$ python -q
>>> import numpy as np
>>> np.set_printoptions(precision=1, suppress=True, linewidth=140, sign=" ")
>>> m1 = np.load("run8.npy")
>>> m1
array([[  1,  -4,  16, -64],
       [  1,  -3,   9, -27],
       [  1,  -2,   4,  -8],
       [  1,  -1,   1,  -1],
       [  1,   0,   0,   0],
       [  1,   1,   1,   1],
       [  1,   2,   4,   8],
       [  1,   3,   9,  27],
       [  1,   4,  16,  64]])
>>> vec = np.array([3, 1, 6, 4])
>>> target = m1 @ vec
>>> np.linalg.lstsq(m1, target)[0]
array([ 3.,  1.,  6.,  4.])
>>> rng = np.random.default_rng(759)
>>> target = target + 0.3 * rng.normal(size=9)
>>> target
array([-161.1,  -53.5,   -7.3,    4. ,    3. ,   14.1,   61. ,  168.3,  359. ])
>>> b, *_ = np.linalg.lstsq(m1, target)
>>> np.round(m1.T @ (target - m1 @ b), 1) + 0
array([ 0.,  0.,  0.,  0.])
>>> b.round()
array([ 3.,  1.,  6.,  4.])
>>> np.round(np.linalg.norm(target - m1 @ b), 1)
np.float64(0.6)
>>> Q, R = np.linalg.qr(m1)
>>> Q.round(1) + 0
array([[-0.3, -0.5,  0.5,  0.4],
       [-0.3, -0.4,  0.1, -0.2],
       [-0.3, -0.3, -0.2, -0.4],
       [-0.3, -0.1, -0.3, -0.3],
       [-0.3,  0. , -0.4,  0. ],
       [-0.3,  0.1, -0.3,  0.3],
       [-0.3,  0.3, -0.2,  0.4],
       [-0.3,  0.4,  0.1,  0.2],
       [-0.3,  0.5,  0.5, -0.4]])
>>> np.round(np.trace(Q @ Q.T), 1)
np.float64(4.0)
>>> np.abs(np.diag(R))
array([  3. ,   7.7,  17.5,  37.8])
>>> feats = np.loadtxt("m.csv", delimiter=",")
>>> feats
array([[-50.9, -45. , -12.5, -11.5,   0.5, -23.9, -10. ],
       [  2.5,  12.2, -15.2, -19. ,   8.2, -20.1, -36.3],
       [ 44.1, -12.1,  10.6,   9.1,  11.1,  19.2,  34.7],
       [ 42.9, -13.5,  10.1,   9.1,   9.7,  20.5,  34.4],
       [ 42. , -12.7,   9.4,   9.8,   9.9,  17.5,  33.1],
       [ 43. , -11.5,  11.2,   6.3,  11.1,  19.8,  33.9],
       [ -1. ,  10.2, -14.6, -20. ,   7.8, -21.3, -37.1],
       [  2.1,  12.3, -16.4, -17.5,   8.7, -21.2, -35.6],
       [-49.4, -45.9, -12.9, -11.1,  -0.9, -24.4,  -9.8],
       [  0.1,  11.4, -15.7, -18.5,   7.4, -20.6, -36.7],
       [-50. , -42.6, -11.2, -11.6,   0.1, -23.5, -10.1],
       [-49.4, -44.3, -11.1,  -8.7,   0.4, -24.8,  -7.7],
       [-49.7, -46. ,  -9.8,  -9.2,   0.8, -24.2, -11.6],
       [ 43.8, -11.2,   9.5,   7.1,  10.4,  18.8,  35.5],
       [ 42.8, -13.3,   9.9,   8.2,  12.1,  20.7,  33.3],
       [ 44. , -13. ,   9.5,   8.9,   9.7,  20.8,  34.4],
       [-50.1, -46.8, -12.9,  -9.9,  -0.1, -23.9,  -9.4],
       [  3. ,  11.2, -16.9, -18. ,   7.9, -19. , -35.3],
       [  2.9,  11.1, -15.8, -17.7,  10. , -19. , -38.5],
       [ 44.9, -13.8,  11. ,   7.7,   8.8,  20.3,  34.9],
       [  2.4,  12.9, -15.8, -18.3,   9.3, -19.4, -33.9],
       [  2.7,  12.7, -16.5, -20. ,   9. , -18. , -35.3],
       [ 44.1, -12.9,  11.4,   8.3,   9.9,  20. ,  34.5],
       [ 42.1, -13.1,  11.3,   8.9,  11.7,  19.8,  34.5],
       [ 43.1, -13.1,   9.8,   8. ,   9.2,  19.3,  32. ],
       [ 43.3, -13.5,  12.1,   9.8,   9.9,  20.6,  33.8],
       [  2. ,  11.9, -16.1, -17.9,   9.2, -20.4, -35.3]])
>>> left, sigma, vt = np.linalg.svd(feats)
>>> np.argmax(sigma[:-1] / (sigma[1:] + 1e-6)) + 1
np.int64(3)
>>> out = left[:, :3] @ np.diag(sigma[:3]) @ vt[:3]
>>> np.linalg.matrix_rank(feats, rtol=0.05)
np.int64(3)
>>> np.linalg.matrix_rank(out)
np.int64(3)
>>> np.round(np.abs(feats - out).max(), 1)
np.float64(2.0)
>>> np.round(np.linalg.norm(feats - out) / np.linalg.norm(feats), 1)
np.float64(0.0)
>>> Xc = feats - feats.mean(axis=0)
>>> vecs = np.linalg.svd(Xc)[2][:3]
>>> out = Xc - Xc @ vecs.T @ vecs
>>> round(np.linalg.norm(out) / np.linalg.norm(Xc), 1)
np.float64(0.0)
>>> np.linalg.norm(out, axis=1).round(6).argmax()
np.int64(4)
>>> out.std(axis=0)
array([ 0.4,  0.4,  0.8,  0.7,  0.8,  0.7,  0.2])
>>> np.round(np.diag(vecs.T @ vecs), 1) + 0
array([ 0.7,  0.7,  0.2,  0.3,  0. ,  0.2,  1. ])
>>> vec = np.array([2, 1, 3, 0, 3, 3, 3])
>>> h1 = np.maximum(feats @ vec, 0)
>>> np.flatnonzero(h1 > 1e-9)
array([  2,   3,   4,   5,  13,  14,  15,  19,  22,  23,  24,  25])
>>> W2 = np.array([[3, 2, 1, 1, 3, 0],
...     [2, 3, 0, 0, 1, 0],
...     [3, 0, 0, 1, 2, 1],
...     [0, 3, 2, 3, 1, 3],
...     [1, 0, 3, 0, 2, 0],
...     [0, 3, 2, 3, 3, 1]])
>>> mat = (rng.random((16, 6)) < 0.25) @ W2
>>> mat
array([[ 2,  3,  0,  0,  1,  0],
       [ 1,  0,  3,  0,  2,  0],
       [ 3,  0,  0,  1,  2,  1],
       [ 4,  3,  5,  4,  7,  2],
       [ 2,  3,  0,  0,  1,  0],
       [ 4,  5,  6,  4,  8,  1],
       [ 2,  6,  2,  3,  4,  1],
       [ 3,  5,  3,  4,  6,  1],
       [ 0,  0,  0,  0,  0,  0],
       [ 3,  2,  1,  1,  3,  0],
       [ 6,  8,  6,  4,  9,  1],
       [ 1,  0,  3,  0,  2,  0],
       [ 3,  3,  3,  0,  3,  0],
       [ 0,  0,  0,  0,  0,  0],
       [ 0,  3,  2,  3,  1,  3],
       [ 3,  2,  1,  1,  3,  0]])
>>> left, sigma, vt = np.linalg.svd(mat)
>>> sigma
array([ 28. ,   5.9,   5.2,   3.6,   2.3,   0.2])
>>> np.argmax(sigma[:-1] / (sigma[1:] + 1e-6)) + 1
np.int64(5)
>>> out = left[:, :5] @ np.diag(sigma[:5]) @ vt[:5]
>>> np.linalg.matrix_rank(out)
np.int64(5)
>>> round(np.abs(mat - out).max(), 1)
np.float64(0.0)
>>> np.round(np.linalg.norm(mat - out, 2), 1), round(sigma[5], 1)
(np.float64(0.2), np.float64(0.2))
>>> W2 = mat[[5, 15]].astype(float)
>>> for _ in range(4):
...     labels = np.linalg.norm(mat[:, None] - W2, axis=-1).argmin(axis=1)
...     W2 = np.array([mat[labels == j].mean(axis=0) for j in range(2)])
... 
>>> labels
array([ 1,  1,  1,  0,  1,  0,  0,  0,  1,  1,  0,  1,  1,  1,  1,  1])
>>> W2
array([[ 3.8,  5.4,  4.4,  3.8,  6.8,  1.2],
       [ 1.6,  1.5,  1.2,  0.5,  1.6,  0.4]])
>>> W2[1] - W2[0]
array([-2.2, -3.9, -3.2, -3.3, -5.2, -0.8])
>>> np.bincount(labels)
array([  5,  11])
>>> np.abs(W2[1] - W2[0]).argmax()
np.int64(4)
>>> K = np.load("x.npy")
>>> K
array([[ 0,  0, -5],
       [ 0, -1,  0],
       [ 2,  0,  0]])
>>> np.einsum("ij,ji->", K, K)
np.int64(-19)
>>> np.poly(K)
array([  1.,   1.,  10.,  10.])
>>> round(np.linalg.eigvals(K).sum().real, 1)
np.float64(-1.0)
>>> vec = np.array([3, -7, 9])
>>> target = K @ vec
>>> target
array([-45,   7,   6])
>>> np.linalg.solve(K, target + K[:, 2])
array([ 3., -7., 10.])
>>> X = np.load("mat.npy")
>>> X
array([[ 0, -2, -2, -1,  0,  0, -2,  0,  1],
       [ 2,  0, -2, -2,  3,  3, -1,  3,  3],
       [ 2,  2,  0,  0,  0, -2,  1, -1, -1],
       [ 1,  2,  0,  0, -1,  0,  1, -1,  2],
       [ 0, -3,  0,  1,  0,  1,  1,  1,  2],
       [ 0, -3,  2,  0, -1,  0,  0, -2,  2],
       [ 2,  1, -1, -1, -1,  0,  0,  0, -2],
       [ 0, -3,  1,  1, -1,  2,  0,  0,  0],
       [-1, -3,  1, -2, -2, -2,  2,  0,  0]])
>>> np.trace(X)
np.int64(0)
>>> round(np.linalg.det(X), 1)
np.float64(-0.0)
>>> np.allclose(X, X.T)
False
>>> np.round(np.sort(np.abs(np.linalg.eigvals(X))), 1) + 0
array([ 0. ,  1.8,  1.8,  3. ,  3. ,  4.1,  4.1,  7.9,  7.9])
>>> assert X == X.T
Traceback (most recent call last):
  File "<python-input-69>", line 1, in <module>
    assert X == X.T
           ^^^^^^^^
ValueError: The truth value of an array with more than one element is ambiguous. Use a.any() or a.all()
>>> (X - X.T) / 2
array([[ 0., -2., -2., -1.,  0.,  0., -2.,  0.,  1.],
       [ 2.,  0., -2., -2.,  3.,  3., -1.,  3.,  3.],
       [ 2.,  2.,  0.,  0.,  0., -2.,  1., -1., -1.],
       [ 1.,  2.,  0.,  0., -1.,  0.,  1., -1.,  2.],
       [ 0., -3.,  0.,  1.,  0.,  1.,  1.,  1.,  2.],
       [ 0., -3.,  2.,  0., -1.,  0.,  0., -2.,  2.],
       [ 2.,  1., -1., -1., -1.,  0.,  0.,  0., -2.],
       [ 0., -3.,  1.,  1., -1.,  2.,  0.,  0.,  0.],
       [-1., -3.,  1., -2., -2., -2.,  2.,  0.,  0.]])
>>> W0 = np.load("a.npy")
>>> W0
array([[-0.1, -0.1,  0.7, -0.7, -0.1],
       [-0.1, -0.6, -0.4, -0.2, -0.7],
       [-0.3, -0.5, -0.4, -0.3,  0.7],
       [ 0.4,  0.5, -0.5, -0.6, -0.1],
       [ 0.9, -0.4,  0.1,  0.1,  0.2]])
>>> # keeps lengths
>>> vec = np.array([-2, -1, -1, -2, -3])
>>> target = W0 @ vec
>>> target.round(1) + 0
array([ 1.2,  3.6,  0. ,  0.5, -2.1])
>>> np.round(np.linalg.solve(W0, W0[:, 4]), 1) + 0
array([ 0.,  0.,  0.,  0.,  1.])
>>> np.round(np.linalg.solve(W0, target + W0[:, 1]), 1) + 0
array([-2.,  0., -1., -2., -3.])
>>> np.linalg.solve(W0, -1 * target)
array([ 2.,  1.,  1.,  2.,  3.])
>>> out = np.c_[m1[:, :3] @ np.array([[-1, -3, -2], [4, 0, 5], [4, -1, 4]]), np.array([4, -1, -2, 4, 2, -3, 5, -5, -3])]
>>> out
array([[ 47, -19,  42,   4],
       [ 23, -12,  19,  -1],
       [  7,  -7,   4,  -2],
       [ -1,  -4,  -3,   4],
       [ -1,  -3,  -2,   2],
       [  7,  -4,   7,  -3],
       [ 23,  -7,  24,   5],
       [ 47, -12,  49,  -5],
       [ 79, -19,  82,  -3]])
>>> np.round(np.linalg.lstsq(m1, out[:, 0])[0], 1) + 0
array([-1.,  4.,  4.,  0.])
>>> np.linalg.norm(np.linalg.qr(m1)[0].T @ out, axis=0) ** 2 / ((out ** 2).sum(axis=0) + 1e-12)
array([ 1. ,  1. ,  1. ,  0.3])
>>> hat = out @ np.linalg.solve(out.T @ out, out.T)
>>> hat @ out[:, 1]
array([-19., -12.,  -7.,  -4.,  -3.,  -4.,  -7., -12., -19.])
>>> hat.round(1) + 0
array([[ 0.7,  0.3,  0.1,  0.1, -0.1, -0.2,  0.1, -0.1,  0.1],
       [ 0.3,  0.4,  0.3,  0. ,  0. ,  0.1, -0.2,  0.1,  0. ],
       [ 0.1,  0.3,  0.3,  0.1,  0.1,  0.3, -0.2,  0.1, -0.1],
       [ 0.1,  0. ,  0.1,  0.3,  0.3,  0.1,  0.3, -0.1, -0.1],
       [-0.1,  0. ,  0.1,  0.3,  0.3,  0.2,  0.2,  0. , -0.1],
       [-0.2,  0.1,  0.3,  0.1,  0.2,  0.3,  0. ,  0.2,  0. ],
       [ 0.1, -0.2, -0.2,  0.3,  0.2,  0. ,  0.6,  0. ,  0.2],
       [-0.1,  0.1,  0.1, -0.1,  0. ,  0.2,  0. ,  0.4,  0.4],
       [ 0.1,  0. , -0.1, -0.1, -0.1,  0. ,  0.2,  0.4,  0.7]])
>>> np.diag(hat)
array([ 0.7,  0.4,  0.3,  0.3,  0.3,  0.3,  0.6,  0.4,  0.7])
>>> vec = np.array([2, 4, 2, 2, 4])
>>> target = W0 @ vec
>>> b, lr = np.zeros(5), 1 / np.linalg.norm(W0, 2) ** 2
>>> for i in range(25):
...     b -= lr * W0.T @ (W0 @ b - target)
...     if i % 5 == 0: print(i, round(np.linalg.norm(W0 @ b - target), 1))
... 
0 0.0
5 0.0
10 0.0
15 0.0
20 0.0
>>> b
array([ 2.,  4.,  2.,  2.,  4.])
>>> E = np.eye(7, dtype=int)[rng.permutation(7)]
>>> E
array([[ 1,  0,  0,  0,  0,  0,  0],
       [ 0,  0,  0,  0,  1,  0,  0],
       [ 0,  0,  1,  0,  0,  0,  0],
       [ 0,  0,  0,  0,  0,  0,  1],
       [ 0,  0,  0,  0,  0,  1,  0],
       [ 0,  1,  0,  0,  0,  0,  0],
       [ 0,  0,  0,  1,  0,  0,  0]])
>>> out = E / np.linalg.norm(E, axis=1, keepdims=True)
>>> G = out @ out.T
>>> (G - 2 * np.eye(7)).round(6).argmax(axis=1)
array([ 1,  0,  0,  0,  0,  0,  0])
>>> np.degrees(np.arccos(np.clip(G[6, 5], -1, 1)))
np.float64(90.0)
>>> np.linalg.svd(E, compute_uv=False)
array([ 1.,  1.,  1.,  1.,  1.,  1.,  1.])
>>> E @ E.T
array([[ 1,  0,  0,  0,  0,  0,  0],
       [ 0,  1,  0,  0,  0,  0,  0],
       [ 0,  0,  1,  0,  0,  0,  0],
       [ 0,  0,  0,  1,  0,  0,  0],
       [ 0,  0,  0,  0,  1,  0,  0],
       [ 0,  0,  0,  0,  0,  1,  0],
       [ 0,  0,  0,  0,  0,  0,  1]])
>>> np.trace(E)
np.int64(2)
>>> (E + E.T) / 2
array([[ 1. ,  0. ,  0. ,  0. ,  0. ,  0. ,  0. ],
       [ 0. ,  0. ,  0. ,  0. ,  0.5,  0.5,  0. ],
       [ 0. ,  0. ,  1. ,  0. ,  0. ,  0. ,  0. ],
       [ 0. ,  0. ,  0. ,  0. ,  0. ,  0. ,  1. ],
       [ 0. ,  0.5,  0. ,  0. ,  0. ,  0.5,  0. ],
       [ 0. ,  0.5,  0. ,  0. ,  0.5,  0. ,  0. ],
       [ 0. ,  0. ,  0. ,  1. ,  0. ,  0. ,  0. ]])
>>> np.linalg.matrix_power(E, 2)
array([[ 1,  0,  0,  0,  0,  0,  0],
       [ 0,  0,  0,  0,  0,  1,  0],
       [ 0,  0,  1,  0,  0,  0,  0],
       [ 0,  0,  0,  1,  0,  0,  0],
       [ 0,  1,  0,  0,  0,  0,  0],
       [ 0,  0,  0,  0,  1,  0,  0],
       [ 0,  0,  0,  0,  0,  0,  1]])
>>> np.sort(np.abs(np.linalg.eigvals(E)))
array([ 1.,  1.,  1.,  1.,  1.,  1.,  1.])
>>> np.round(np.linalg.det(E), 1)
np.float64(-1.0)
>>> assert E == E.T
Traceback (most recent call last):
  File "<python-input-106>", line 1, in <module>
    assert E == E.T
           ^^^^^^^^
ValueError: The truth value of an array with more than one element is ambiguous. Use a.any() or a.all()
>>> E @ E
array([[ 1,  0,  0,  0,  0,  0,  0],
       [ 0,  0,  0,  0,  0,  1,  0],
       [ 0,  0,  1,  0,  0,  0,  0],
       [ 0,  0,  0,  1,  0,  0,  0],
       [ 0,  1,  0,  0,  0,  0,  0],
       [ 0,  0,  0,  0,  1,  0,  0],
       [ 0,  0,  0,  0,  0,  0,  1]])
